$ python -q
>>> import numpy as np
>>> np.set_printoptions(precision=2, suppress=True, linewidth=100, sign=" ")
>>> rnd = lambda a: np.round(a, 2) + 0
>>> basis = 5 * np.array([[1.6, 1.0, -0.2, -0.4, 0.2, -0.8, -0.1],
...     [-1.0, 0.5, -1.0, 0.6, -0.1, -0.3, -1.9]])
>>> rng = np.random.default_rng(936)
>>> z = rng.integers(0, 2, 40)
>>> M = basis[z] + rng.normal(size=(40, 7))
>>> print(rnd(M))
[[ -6.25   1.38  -4.42   4.17  -0.27  -1.24 -10.86]
 [  8.26   7.14  -0.71  -1.84   1.55  -3.7   -0.21]
 [  7.06   4.95  -2.69  -1.78   1.93  -3.34  -1.72]
 [ -5.16   1.85  -2.97   3.36   0.39  -2.26 -12.04]
 [ -3.85   3.    -4.77   3.88   0.42  -1.98  -7.55]
 [ -3.87   0.68  -5.27   4.54  -0.85   0.02 -11.33]
 [  7.35   5.47  -0.74  -1.39   1.51  -3.36  -0.06]
 [ -4.35   2.56  -5.63   4.07  -1.1   -1.17 -10.23]
 [  8.79   4.46  -0.7   -1.63   0.56  -5.54  -0.38]
 [  6.64   6.04  -2.81  -0.21   2.17  -3.62  -1.85]
 [ -6.01   2.99  -5.64   3.66  -0.82  -1.04  -9.19]
 [ -4.63   1.24  -4.16   4.63  -1.95  -1.89 -10.51]
 [  7.55   5.48  -2.35  -3.77   0.75  -4.31   0.55]
 [ -5.47   3.6   -6.16   3.46   0.36  -1.49 -10.12]
 [ -5.24   1.07  -5.67   3.85  -0.08  -0.74  -9.39]
 [ -4.05   2.61  -5.17   2.52   1.28  -1.75  -9.67]
 [  7.56   5.67  -2.27  -2.61   1.84  -4.93   0.44]
 [  8.92   5.37  -0.83  -2.83   0.81  -2.89  -0.62]
 [  8.23   3.33  -0.28  -0.79  -0.3   -3.83  -0.11]
 [  7.77   3.98  -1.45  -0.6    1.32  -5.14  -2.72]
 [  8.19   5.72  -1.34  -1.94   0.92  -3.27  -0.07]
 [ -6.     3.12  -4.87   2.77  -0.81  -1.54  -9.41]
 [  7.82   5.25  -2.05  -0.98  -0.41  -4.09  -0.52]
 [ -4.13   1.39  -4.49   3.72   0.47  -2.37  -9.19]
 [ -6.04   2.91  -3.17   3.67  -0.6   -1.83  -8.61]
 [  8.97   5.51  -1.    -3.17   1.19  -3.63   0.8 ]
 [  5.68   4.31  -1.61  -2.44  -0.44  -3.8   -0.52]
 [  8.6    5.09  -2.01  -1.06   1.36  -4.74  -1.22]
 [  7.08   4.47  -2.23  -1.56  -0.23  -2.64  -1.24]
 [ -5.23   4.7   -5.95   3.17   0.12  -0.61 -10.67]
 [  9.9    2.76  -2.48  -1.47   0.56  -3.12  -0.35]
 [  8.92   5.74  -1.94  -2.08   0.53  -2.78  -1.55]
 [ -5.34   2.03  -3.77   2.08  -1.18  -2.73  -9.01]
 [  6.55   5.88  -0.93  -2.73   1.93  -4.67  -0.63]
 [ -6.27   1.82  -5.43   3.47   2.55  -0.57  -8.43]
 [ -4.78   1.39  -4.98   3.32  -1.27  -1.73 -10.3 ]
 [  8.78   7.32  -1.49  -3.41  -0.24  -5.67   0.02]
 [ -4.21   1.22  -5.51   3.39  -0.05   0.02  -8.18]
 [  8.95   6.09   0.25  -1.56   1.33  -4.07  -0.24]
 [ -5.97   2.39  -5.95   1.24  -2.09  -2.38 -10.12]]
>>> hat = M @ np.linalg.solve(M.T @ M, M.T)
>>> print(rnd(np.diag(hat)))
[ 0.09  0.19  0.12  0.44  0.2   0.27  0.09  0.12  0.18  0.16  0.15  0.21  0.2   0.11  0.1   0.15
  0.18  0.19  0.16  0.21  0.08  0.11  0.17  0.14  0.2   0.08  0.11  0.11  0.11  0.24  0.3   0.19
  0.17  0.17  0.32  0.1   0.21  0.13  0.18  0.36]
>>> print(rnd(np.linalg.eigvalsh(hat)))
[ 0.  0.  0.  0.  0.  0.  0.  0.  0.  0.  0.  0.  0.  0.  0.  0.  0.  0.  0.  0.  0.  0.  0.  0.
  0.  0.  0.  0.  0.  0.  0.  0.  0.  1.  1.  1.  1.  1.  1.  1.]
